% python3 -q
>>> import numpy as np
>>> np.set_printoptions(suppress=True, linewidth=100)
>>> rd = lambda a: np.round(a, 2) + 0
>>> m1 = np.array([[3, 0, 0, 0], [0, -5, 0, 0], [0, 0, -4, 4], [0, 0, 4, 2]])
>>> # equal to its transpose
>>> P = np.triu(np.array([[0, 3, 2, 0], [1, 1, 3, 3], [3, 0, 2, 1], [2, 1, 0, 3]]), 1) + np.eye(4)
>>> B = P @ m1 @ np.linalg.inv(P)
>>> rd(np.linalg.det(B))
np.float64(360.0)
>>> P @ m1 - m1 @ P
array([[  0., -24., -14.,   8.],
       [  0.,   0.,  15.,  33.],
       [  0.,   0.,   4.,   6.],
       [  0.,   0.,   0.,  -4.]])
>>> B
array([[  3., -24.,  58.,  22.],
       [  0.,  -5.,  15.,  18.],
       [  0.,   0.,   0.,   6.],
       [  0.,   0.,   4.,  -2.]])
>>> np.linalg.matrix_rank(B)
np.int64(4)
>>> q = B.astype(float).copy()
>>> for j in range(4):
...     q[:, j] -= q[:, :j] @ (q[:, :j].T @ q[:, j])
...     q[:, j] /= np.linalg.norm(q[:, j])
... 
>>> q
array([[ 1.,  0.,  0.,  0.],
       [ 0., -1.,  0.,  0.],
       [ 0.,  0.,  0.,  1.],
       [ 0.,  0.,  1.,  0.]])
>>> q.T @ B
array([[  3., -24.,  58.,  22.],
       [  0.,   5., -15., -18.],
       [  0.,   0.,   4.,  -2.],
       [  0.,   0.,   0.,   6.]])
>>> B = m1 / np.linalg.norm(m1, axis=1, keepdims=True)
>>> gram = B @ B.T
>>> np.argwhere(np.triu(np.abs(gram) > 0.95, 1))
array([], shape=(0, 2), dtype=int64)
>>> rd(gram)
array([[ 1.  ,  0.  ,  0.  ,  0.  ],
       [ 0.  ,  1.  ,  0.  ,  0.  ],
       [ 0.  ,  0.  ,  1.  , -0.32],
       [ 0.  ,  0.  , -0.32,  1.  ]])
>>> (np.abs(gram) > 0.9).astype(int)
array([[1, 0, 0, 0],
       [0, 1, 0, 0],
       [0, 0, 1, 0],
       [0, 0, 0, 1]])
>>> w, evecs = np.linalg.eig(m1)
>>> rd(np.sort(np.linalg.eigvals(m1 @ m1)))
array([ 9., 16., 25., 36.])
>>> m1 @ evecs[:, 0] - w[0] * evecs[:, 0]
array([0., 0., 0., 0.])
>>> rd(np.sort(np.linalg.eigvals(m1.T)))
array([-6., -5.,  3.,  4.])
>>> np.prod(w)
np.float64(360.0)
>>> A = np.array([[-0.5, -1.0, 1.0, -1.3],
...     [0.4, -1.6, 0.1, -0.5],
...     [-0.1, -0.6, -0.8, -1.0],
...     [0.1, 0.4, -2.6, 0.6],
...     [1.0, -0.6, -0.2, 1.1],
...     [0.2, 2.3, 0.3, -1.6],
...     [-0.8, -0.3, 0.2, 2.0],
...     [0.4, -0.1, 0.9, 0.7],
...     [0.9, -0.2, 1.2, -0.5],
...     [2.3, -1.7, -1.1, 0.9],
...     [-1.3, -1.1, -0.6, -1.5],
...     [-0.3, -1.8, 2.1, 0.6]])
>>> rng = np.random.default_rng(60)
>>> A[5] = A[8] + 0.1 * rng.normal(size=4)
>>> rd(A)
array([[-0.5 , -1.  ,  1.  , -1.3 ],
       [ 0.4 , -1.6 ,  0.1 , -0.5 ],
       [-0.1 , -0.6 , -0.8 , -1.  ],
       [ 0.1 ,  0.4 , -2.6 ,  0.6 ],
       [ 1.  , -0.6 , -0.2 ,  1.1 ],
       [ 0.79, -0.24,  1.28, -0.63],
       [-0.8 , -0.3 ,  0.2 ,  2.  ],
       [ 0.4 , -0.1 ,  0.9 ,  0.7 ],
       [ 0.9 , -0.2 ,  1.2 , -0.5 ],
       [ 2.3 , -1.7 , -1.1 ,  0.9 ],
       [-1.3 , -1.1 , -0.6 , -1.5 ],
       [-0.3 , -1.8 ,  2.1 ,  0.6 ]])
>>> lab = rng.permutation(4)
>>> B = A[:, lab] * rng.choice([-1, 1], 4)
>>> rd(B)
array([[-1.3 , -1.  , -0.5 , -1.  ],
       [-0.5 , -0.1 ,  0.4 , -1.6 ],
       [-1.  ,  0.8 , -0.1 , -0.6 ],
       [ 0.6 ,  2.6 ,  0.1 ,  0.4 ],
       [ 1.1 ,  0.2 ,  1.  , -0.6 ],
       [-0.63, -1.28,  0.79, -0.24],
       [ 2.  , -0.2 , -0.8 , -0.3 ],
       [ 0.7 , -0.9 ,  0.4 , -0.1 ],
       [-0.5 , -1.2 ,  0.9 , -0.2 ],
       [ 0.9 ,  1.1 ,  2.3 , -1.7 ],
       [-1.5 ,  0.6 , -1.3 , -1.1 ],
       [ 0.6 , -2.1 , -0.3 , -1.8 ]])
>>> Uu, _, vt = np.linalg.svd(A.T @ B)
>>> rd(Uu @ vt)
array([[ 0.,  0.,  1.,  0.],
       [ 0.,  0.,  0.,  1.],
       [ 0., -1.,  0.,  0.],
       [ 1.,  0.,  0.,  0.]])
